>>> import numpy as np
>>> from numpy import linalg as LA
>>> np.set_printoptions(precision=2, suppress=True, linewidth=120, sign=" ")
>>> M = np.array([[-1.0, 0.0, -4.0, -4.0],
...     [-12.0, 7.0, 4.0, 0.0],
...     [12.0, -8.0, -17.0, -12.0],
...     [-12.0, 8.0, 20.0, 15.0]])
>>> rng = np.random.default_rng(97255)
>>> labels = rng.permutation(4)
>>> labels
array([ 3,  0,  1,  2])
>>> other = M[labels][:, labels]
>>> np.allclose(other, M)
False
>>> np.trace(other)
np.float64(4.0)
>>> np.einsum("ij,ji->", M, M)
np.float64(20.0)
>>> np.round(LA.det(M.T), 2)
np.float64(9.0)
>>> LA.eigvals(M)
array([-1.+0.j, -1.-0.j,  3.+0.j,  3.+0.j])
>>> np.einsum("ii->", M)
np.float64(4.0)
>>> np.round(LA.det(M[::-1]), 2)
np.float64(9.0)
>>> round(LA.eigvals(M).sum().real, 2)
np.float64(4.0)
>>> J = np.loadtxt("m.csv", delimiter=",")
>>> J
array([[ 2.,  1.,  2.,  1.,  0.,  2.,  0.,  0.,  0.],
       [ 0.,  2.,  1.,  1.,  3.,  2.,  0.,  0.,  0.],
       [ 3.,  3.,  3.,  3.,  3.,  0.,  0.,  0.,  0.],
       [ 2.,  0.,  1.,  0.,  1.,  3.,  0.,  0.,  0.],
       [ 1.,  2.,  3.,  2.,  1.,  2.,  0.,  0.,  0.],
       [ 0.,  1.,  3.,  2.,  1.,  0.,  0.,  0.,  0.],
       [ 0.,  0.,  0.,  0.,  0.,  0.,  9.,  4.,  6.],
       [ 0.,  0.,  0.,  0.,  0.,  0.,  2.,  1.,  1.],
       [ 0.,  0.,  0.,  0.,  0.,  0.,  0.,  6.,  9.]])
>>> # 2 blocks once reordered
>>> (LA.matrix_power((J != 0) + (J.T != 0) + np.eye(9), 9) > 0).astype(int)
array([[ 1,  1,  1,  1,  1,  1,  0,  0,  0],
       [ 1,  1,  1,  1,  1,  1,  0,  0,  0],
       [ 1,  1,  1,  1,  1,  1,  0,  0,  0],
       [ 1,  1,  1,  1,  1,  1,  0,  0,  0],
       [ 1,  1,  1,  1,  1,  1,  0,  0,  0],
       [ 1,  1,  1,  1,  1,  1,  0,  0,  0],
       [ 0,  0,  0,  0,  0,  0,  1,  1,  1],
       [ 0,  0,  0,  0,  0,  0,  1,  1,  1],
       [ 0,  0,  0,  0,  0,  0,  1,  1,  1]])
>>> J @ J
array([[  12.,   12.,   18.,   13.,   12.,    9.,    0.,    0.,    0.],
       [   8.,   15.,   21.,   15.,   15.,   13.,    0.,    0.,    0.],
       [  24.,   24.,   30.,   21.,   24.,   27.,    0.,    0.,    0.],
       [   8.,   10.,   19.,   13.,    7.,    6.,    0.,    0.,    0.],
       [  16.,   18.,   24.,   18.,   20.,   14.,    0.,    0.,    0.],
       [  14.,   13.,   15.,   12.,   15.,   10.,    0.,    0.,    0.],
       [   0.,    0.,    0.,    0.,    0.,    0.,   89.,   76.,  112.],
       [   0.,    0.,    0.,    0.,    0.,    0.,   20.,   15.,   22.],
       [   0.,    0.,    0.,    0.,    0.,    0.,   12.,   60.,   87.]])
>>> feats = np.load("a.npy")
>>> feats
array([[  0,   5,   3,   5,   9,   6],
       [  0,   5,   1,   5,  10,   7],
       [  0,   5,   0,   1,   7,   4],
       [  0,   5,   5,   7,  11,   8],
       [  0,   5,   5,   7,  11,   8],
       [  0,   5,   5,   7,  11,   8],
       [  0,   5,   5,   5,   8,   5],
       [  0,   5,   3,   3,   6,   3],
       [  0,   5,   5,   5,   8,   5],
       [  0,   5,   3,   3,   6,   3],
       [  0,   5,   0,   3,   8,   5],
       [  0,   5,   1,   7,  13,  10],
       [  0,   5,   1,   3,   7,   4],
       [  0,   5,   0,   1,   5,   2],
       [  0,   5,   0,   3,   9,   6]])
>>> U, sig, Vh = LA.svd(feats)
>>> evecs = Vh[:(sig > 1e-8).sum()]
>>> x = feats[12] + 2 * feats[14] + rng.integers(2) * np.eye(6)[4]
>>> x
array([  0.,  15.,   1.,   9.,  26.,  16.])
>>> np.allclose(evecs.T @ evecs @ x, x)
False
>>> np.diag(evecs.T @ evecs)
array([ 0.  ,  0.85,  1.  ,  1.  ,  0.58,  0.58])
